>>> import numpy as np
>>> import numpy.linalg as la
>>> np.set_printoptions(suppress=True, linewidth=140)
>>> m1 = np.load("dump.npy")
>>> m1
array([[ 0,  0,  0, -1],
       [ 2,  0, -1, -2]])
>>> la.norm(m1, axis=1).argmax()
np.int64(1)
>>> round(la.norm(m1[0], 1), 2), np.round(la.norm(m1[0], np.inf), 2)
(np.float64(1.0), np.float64(1.0))
>>> round(la.norm(m1) ** 2 / la.norm(m1, 2) ** 2, 2)
np.float64(1.06)
>>> m1[0] @ m1[1]
np.int64(2)
>>> round(float(la.norm(m1[0] - m1[1])), 2)
2.45
>>> t = np.radians(36)
>>> r_ = np.eye(4)
>>> r_[0, 0] = r_[2, 2] = np.cos(t)
>>> r_[0, 2], r_[2, 0] = -np.sin(t), np.sin(t)
>>> r_.round(2)
array([[ 0.81,  0.  , -0.59,  0.  ],
       [ 0.  ,  1.  ,  0.  ,  0.  ],
       [ 0.59,  0.  ,  0.81,  0.  ],
       [ 0.  ,  0.  ,  0.  ,  1.  ]])
>>> other = m1 @ r_.T
>>> np.round(np.abs(other - m1).max(axis=0), 2)
array([0.21, 0.  , 1.37, 0.  ])
>>> np.round(la.svd(m1, compute_uv=False), 2), np.round(la.svd(other, compute_uv=False), 2)
(array([3.08, 0.73]), array([3.08, 0.73]))
>>> other = np.array([[-4, 2, -4], [-4, -5, -5]])
>>> W2 = np.kron(other, m1)
>>> W2.shape
(4, 12)
>>> np.round(la.norm(W2, 2), 2), round(float(la.norm(other, 2) * la.norm(m1, 2)), 2)
(np.float64(27.7), 27.7)
>>> la.matrix_rank(W2)
np.int64(4)
>>> W2
array([[  0,   0,   0,   4,   0,   0,   0,  -2,   0,   0,   0,   4],
       [ -8,   0,   4,   8,   4,   0,  -2,  -4,  -8,   0,   4,   8],
       [  0,   0,   0,   4,   0,   0,   0,   5,   0,   0,   0,   5],
       [ -8,   0,   4,   8, -10,   0,   5,  10, -10,   0,   5,  10]])
>>> f, r1 = m1[0], m1[1]
>>> f @ f
np.int64(1)
>>> f @ r1
np.int64(2)
>>> p = (f @ r1) / (f @ f) * f
>>> p
array([ 0.,  0.,  0., -2.])
>>> r1 - p
array([ 2.,  0., -1.,  0.])
>>> x0 = np.array([-1, 3, 2, -3])
>>> m1 * x0
array([[ 0,  0,  0,  3],
       [-2,  0, -2,  6]])
>>> np.sign((m1 @ x0).round(6))
array([1, 1])
>>> (m1 @ x0).argmax()
np.int64(0)
>>> arr = np.load("sample10.npy")
>>> arr.round(2)
array([[0.38, 0.  , 0.25, 0.25, 0.12],
       [0.25, 0.38, 0.12, 0.12, 0.12],
       [0.25, 0.12, 0.38, 0.12, 0.12],
       [0.  , 0.29, 0.  , 0.43, 0.29],
       [0.14, 0.29, 0.29, 0.  , 0.29]])
>>> x0 = np.array([-1, -4, -4, 1, 3])
>>> y = arr @ x0
>>> y.round(2)
array([-0.75, -1.75, -1.75,  0.14, -1.57])
>>> np.round(la.solve(arr.T, arr[3]), 2) + 0
array([0., 0., 0., 1., 0.])
>>> np.round(la.solve(arr, y), 2)
array([-1., -4., -4.,  1.,  3.])
>>> np.round(la.solve(arr, y + arr[:, 3]), 2)
array([-1., -4., -4.,  2.,  3.])
>>> np.round(la.solve(arr, 3 * y), 2)
array([ -3., -12., -12.,   3.,   9.])
>>> x0 = np.array([0, 2, 1, 1, 2])
>>> np.round((arr * x0).sum(axis=1), 2)
array([0.75, 1.25, 1.  , 1.57, 1.43])
>>> (arr @ x0).argmax()
np.int64(3)
>>> la.norm(arr @ x0) <= la.norm(arr, 2) * la.norm(x0) + 1e-9
np.True_
>>> np.round(np.einsum("ij,j->i", arr, x0), 2)
array([0.75, 1.25, 1.  , 1.57, 1.43])
>>> np.round(arr * x0, 2)
array([[0.  , 0.  , 0.25, 0.25, 0.25],
       [0.  , 0.75, 0.12, 0.12, 0.25],
       [0.  , 0.25, 0.38, 0.12, 0.25],
       [0.  , 0.57, 0.  , 0.43, 0.57],
       [0.  , 0.57, 0.29, 0.  , 0.57]])
>>> P = np.triu(np.array([[1, 7, -5, 3, 1],
...     [-2, -9, -9, -9, -9],
...     [-7, -9, 6, -8, 2],
...     [-1, 2, -4, 0, -1],
...     [0, -2, -8, -7, -1]]), 1) + np.eye(5)
>>> other = P @ arr @ la.inv(P)
>>> round(np.trace(other), 2), np.round(np.trace(arr), 2)
(np.float64(1.84), np.float64(1.84))
